>>> import numpy as np
>>> import numpy.linalg as la
>>> np.set_printoptions(precision=3, suppress=True, linewidth=120, legacy="1.25")
>>> m1 = np.load("run4.npy")
>>> print(m1)
[[-0.5    0.     0.9    0.1    0.7  ]
 [ 1.1    0.7    0.6   -0.1    0.3  ]
 [ 1.     0.5   -0.7   -0.3   -1.7  ]
 [ 0.1   -1.1    0.7   -0.7    1.   ]
 [ 1.4    0.4   -0.4    1.     1.   ]
 [-0.519  0.013  0.912  0.077  0.683]
 [ 0.8   -1.2   -0.2    2.7    0.8  ]
 [ 0.4    0.7   -0.5    0.8    0.7  ]
 [-0.4   -3.1   -0.4    0.6    1.   ]
 [ 1.2   -0.3   -1.    -0.5    0.2  ]
 [-0.3    0.2    0.4   -0.3    0.1  ]]
>>> A2 = np.c_[m1[:, :4] @ np.array([[2, 0, 0, 1], [2, 2, 0, 0], [3, 1, 1, 3], [3, 3, 0, 2]]), np.array([2, 2, -4, -2, 0, -4, 3, 4, 0, -5, 5])]
>>> print(A2.round(3) + 0)
[[ 2.     1.2    0.9    2.4    2.   ]
 [ 5.1    1.7    0.6    2.7    2.   ]
 [ 0.    -0.6   -0.7   -1.7   -4.   ]
 [-2.    -3.6    0.7    0.8   -2.   ]
 [ 5.4    3.4   -0.4    2.2    0.   ]
 [ 1.955  1.169  0.912  2.371 -4.   ]
 [ 6.7    5.5   -0.2    5.6    3.   ]
 [ 3.1    3.3   -0.5    0.5    4.   ]
 [-6.4   -4.8   -0.4   -0.4    0.   ]
 [-2.7   -3.1   -1.    -2.8   -5.   ]
 [ 0.1   -0.1    0.4    0.3    5.   ]]
>>> print(la.norm(la.qr(m1)[0].T @ A2, axis=0) ** 2 / ((A2 ** 2).sum(axis=0) + 1e-12))
[1.    1.    1.    1.    0.397]
>>> mat = np.loadtxt("case18.csv", delimiter=",")
>>> print(mat)
[[1.    0.7   0.49  0.343 0.24  0.168 0.118]
 [0.7   1.    0.7   0.49  0.343 0.24  0.168]
 [0.49  0.7   1.    0.7   0.49  0.343 0.24 ]
 [0.343 0.49  0.7   1.    0.7   0.49  0.343]
 [0.24  0.343 0.49  0.7   1.    0.7   0.49 ]
 [0.168 0.24  0.343 0.49  0.7   1.    0.7  ]
 [0.118 0.168 0.24  0.343 0.49  0.7   1.   ]]
>>> x = np.ones(7)
>>> for _ in range(6):
...     x = mat @ x
...     x /= la.norm(x)
...     print(round(x @ mat @ x, 3))
... 
3.677
3.679
3.679
3.679
3.679
3.679
>>> print(round(la.eigvalsh(mat)[-1], 3))
3.679
>>> data = np.load("mat.npy")
>>> print(data)
[[0.095 0.095 0.143 0.143 0.143 0.095 0.095 0.095 0.095]
 [0.158 0.211 0.105 0.053 0.    0.053 0.158 0.158 0.105]
 [0.083 0.083 0.333 0.083 0.    0.167 0.083 0.083 0.083]
 [0.056 0.167 0.111 0.222 0.167 0.056 0.    0.111 0.111]
 [0.083 0.25  0.    0.    0.25  0.25  0.    0.083 0.083]
 [0.091 0.    0.    0.    0.182 0.364 0.182 0.091 0.091]
 [0.095 0.143 0.143 0.095 0.048 0.095 0.19  0.095 0.095]
 [0.067 0.    0.067 0.2   0.067 0.067 0.2   0.133 0.2  ]
 [0.105 0.105 0.158 0.158 0.053 0.105 0.053 0.158 0.105]]
>>> W = np.array([[-6, 0, 0, 7],
...     [9, 2, -8, 7],
...     [6, 7, 2, 6],
...     [-4, -6, 3, 7],
...     [6, -8, 3, 4],
...     [8, 8, -8, 2],
...     [-8, -6, 9, 2],
...     [2, 6, -1, 5],
...     [-3, 8, -7, -8]])
>>> beta = np.array([0, 0, 1, 1])
>>> act = np.maximum(data @ W + beta, 0)
>>> print((act > 0).astype(int))
[[1 1 1 1]
 [1 1 0 1]
 [1 1 1 1]
 [1 1 0 1]
 [1 1 0 1]
 [1 1 0 1]
 [1 1 1 1]
 [0 1 1 1]
 [1 1 0 1]]
>>> print(la.matrix_rank(act))
4
>>> W2 = np.array([[1, 2], [1, 2], [2, 1], [0, 2]])
>>> print(W @ W2)
[[ -6   2]
 [ -5  28]
 [ 17  40]
 [ -4  -3]
 [  4   7]
 [  0  28]
 [  4 -15]
 [  6  25]
 [ -9 -13]]
